% ipython --no-banner

In [1]: import numpy as np

In [2]: np.set_printoptions(precision=2, suppress=True, linewidth=200)

In [3]: rnd = lambda a: np.round(a, 2) + 0

In [4]: arr = np.array([[0, 3, 3, 1], [0, -2, 0, 1], [-1, 1, 0, 2], [0, 2, 1, 0]])

In [5]: arr[-1] = arr[0] + 3 * arr[1]

In [6]: print(arr)
[[ 0  3  3  1]
 [ 0 -2  0  1]
 [-1  1  0  2]
 [ 0 -3  3  4]]

In [7]: U, sv, VT = np.linalg.svd(arr)

In [8]: evecs = VT[:(sv > 1e-8).sum()]

In [9]: rng = np.random.default_rng(8556)

In [10]: vec = arr[1] + 2 * arr[2] + rng.integers(2) * np.eye(4)[3]

In [11]: vec
Out[11]: array([-2.,  0.,  0.,  5.])

In [12]: rnd(np.linalg.norm(vec - evecs.T @ evecs @ vec))
Out[12]: np.float64(0.0)

In [13]: np.allclose(evecs.T @ evecs @ vec, vec)
Out[13]: True

In [14]: print(rnd(np.diag(evecs.T @ evecs)))
[0.24 0.97 0.92 0.88]

In [15]: F = np.array([[0, -3, 2, 0, 3],
    ...:     [0, 0, -1, 3, -2],
    ...:     [0, 0, 0, 2, 2],
    ...:     [0, 0, 0, 0, -1],
    ...:     [0, 0, 0, 0, 0]])

In [16]: w1 = np.array([[3, 0, 2, 1, -1, 0],
    ...:     [-1, 0, 0, -2, 0, 0],
    ...:     [2, -1, 0, -2, 3, -3],
    ...:     [-3, -2, -3, 1, 2, 1]])

In [17]: coef = np.array([2, 0, 2, 1, -1, -1])

In [18]: H = np.maximum(arr @ w1 + coef, 0)

In [19]: print((H > 0).mean(axis=0))
[0.5  0.   0.   0.5  1.   0.25]

In [20]: basis = np.array([[1, 3], [3, -1], [2, -3], [-1, 3], [1, -3], [-2, 1]])

In [21]: print(w1 @ basis)
[[  5   9]
 [  1  -9]
 [ 10 -11]
 [-16   0]]

In [22]: (H @ basis).round(6).argmax(axis=1)
Out[22]: array([0, 1, 0, 0])

In [23]: U, sv, VT = np.linalg.svd(F)

In [24]: evecs = VT[:(sv > 1e-8).sum()]

In [25]: vec = F[0] + 3 * F[2] + rng.integers(2) * np.eye(5)[1]

In [26]: vec
Out[26]: array([ 0., -3.,  2.,  6.,  9.])

In [27]: rnd(evecs.T @ evecs)
Out[27]: 
array([[0., 0., 0., 0., 0.],
       [0., 1., 0., 0., 0.],
       [0., 0., 1., 0., 0.],
       [0., 0., 0., 1., 0.],
       [0., 0., 0., 0., 1.]])

In [28]: r = np.linalg.matrix_rank(F)

In [29]: r
Out[29]: np.int64(4)

In [30]: N = np.linalg.svd(F)[2][r:].T

In [31]: [int(np.linalg.matrix_rank(F[:i])) for i in range(1, len(F) + 1)]
Out[31]: [1, 2, 3, 4, 4]

In [32]: N.shape
Out[32]: (5, 1)

In [33]: print(N @ N.T)
[[1. 0. 0. 0. 0.]
 [0. 0. 0. 0. 0.]
 [0. 0. 0. 0. 0.]
 [0. 0. 0. 0. 0.]
 [0. 0. 0. 0. 0.]]

In [34]: [int(np.linalg.matrix_rank(np.delete(F, i, axis=0))) for i in range(5)]
Out[34]: [3, 3, 3, 3, 4]

In [35]: np.linalg.matrix_rank(F.T @ F), np.linalg.matrix_rank(F @ F.T)
Out[35]: (np.int64(4), np.int64(4))

In [36]: print([int(np.linalg.matrix_rank(F[:, :j + 1])) for j in range(5)])
[0, 1, 2, 3, 4]
